In [1]: import numpy as np

In [2]: import numpy.linalg as la

In [3]: np.set_printoptions(precision=2, suppress=True, linewidth=100, sign=" ")

In [4]: E = np.loadtxt("run4.csv", delimiter=",")

In [5]: E
Out[5]: 
array([[ 10.4 ,  11.13,  14.91, -24.48,  21.01,   7.26,  -9.58,  23.23,  24.69],
       [ 12.74,   8.17,  14.96, -23.16,  20.14,   5.9 ,  -9.39,  24.  ,  25.74],
       [  8.9 ,   9.58,  14.66, -26.75,  20.62,   4.21, -10.64,  25.08,  26.27],
       [ 10.57,   9.37,  15.51, -24.44,  19.85,   7.39,  -7.15,  22.99,  25.94],
       [  8.81,  10.58,  13.43, -25.29,  20.96,   6.52, -10.39,  24.44,  26.29],
       [  9.74,   9.67,  14.2 , -24.52,  19.55,   6.09,  -9.56,  23.1 ,  26.33],
       [  9.16,  10.16,  14.03, -24.49,  20.91,   5.63,  -8.9 ,  26.06,  24.14],
       [ 10.31,   9.59,  15.22, -23.71,  20.27,   4.3 ,  -9.64,  27.29,  25.4 ],
       [  9.7 ,  10.54,  16.56, -23.68,  18.68,   5.93,  -9.74,  26.45,  25.92],
       [ 11.49,  10.39,  14.85, -26.36,  18.5 ,   6.42, -10.97,  25.76,  26.41],
       [  9.92,   9.88,  15.74, -26.35,  20.43,   5.88, -11.37,  24.  ,  25.55],
       [ 10.44,  11.38,  14.99, -25.  ,  19.78,   5.37,  -8.25,  24.54,  24.82]])

In [6]: x0 = np.array([0, 2, 1, 1, 2, 5, 0, 2, 0])

In [7]: target = E @ x0

In [8]: np.round(la.lstsq(E, target)[0], 2) + 0
Out[8]: array([ 0.,  2.,  1.,  1.,  2.,  5.,  0.,  2.,  0.])

In [9]: np.round(la.pinv(E) @ E, 2) + 0
Out[9]: 
array([[ 1.,  0.,  0.,  0.,  0.,  0.,  0.,  0.,  0.],
       [ 0.,  1.,  0.,  0.,  0.,  0.,  0.,  0.,  0.],
       [ 0.,  0.,  1.,  0.,  0.,  0.,  0.,  0.,  0.],
       [ 0.,  0.,  0.,  1.,  0.,  0.,  0.,  0.,  0.],
       [ 0.,  0.,  0.,  0.,  1.,  0.,  0.,  0.,  0.],
       [ 0.,  0.,  0.,  0.,  0.,  1.,  0.,  0.,  0.],
       [ 0.,  0.,  0.,  0.,  0.,  0.,  1.,  0.,  0.],
       [ 0.,  0.,  0.,  0.,  0.,  0.,  0.,  1.,  0.],
       [ 0.,  0.,  0.,  0.,  0.,  0.,  0.,  0.,  1.]])

In [10]: np.round(la.solve(E.T @ E, E.T @ target), 2) + 0
Out[10]: array([ 0.,  2.,  1.,  1.,  2.,  5.,  0.,  2.,  0.])

In [11]: rng = np.random.default_rng(6187)

In [12]: target = target + 0.02 * rng.normal(size=12)

In [13]: target
Out[13]: 
array([ 137.43,  125.96,  119.53,  132.49,  132.71,  124.76,  131.95,  127.31,  133.88,  129.9 ,
        127.45,  128.27])

In [14]: coef, *_ = la.lstsq(E, target)

In [15]: np.round(E.T @ (target - E @ coef), 2) + 0
Out[15]: array([ 0.,  0.,  0.,  0.,  0.,  0.,  0.,  0.,  0.])

In [16]: [round(float(la.norm(la.solve(E.T @ E + lam * np.eye(9), E.T @ target))), 2) for lam in (0, 1, 10, 100)]
Out[16]: [6.24, 5.62, 3.75, 2.5]
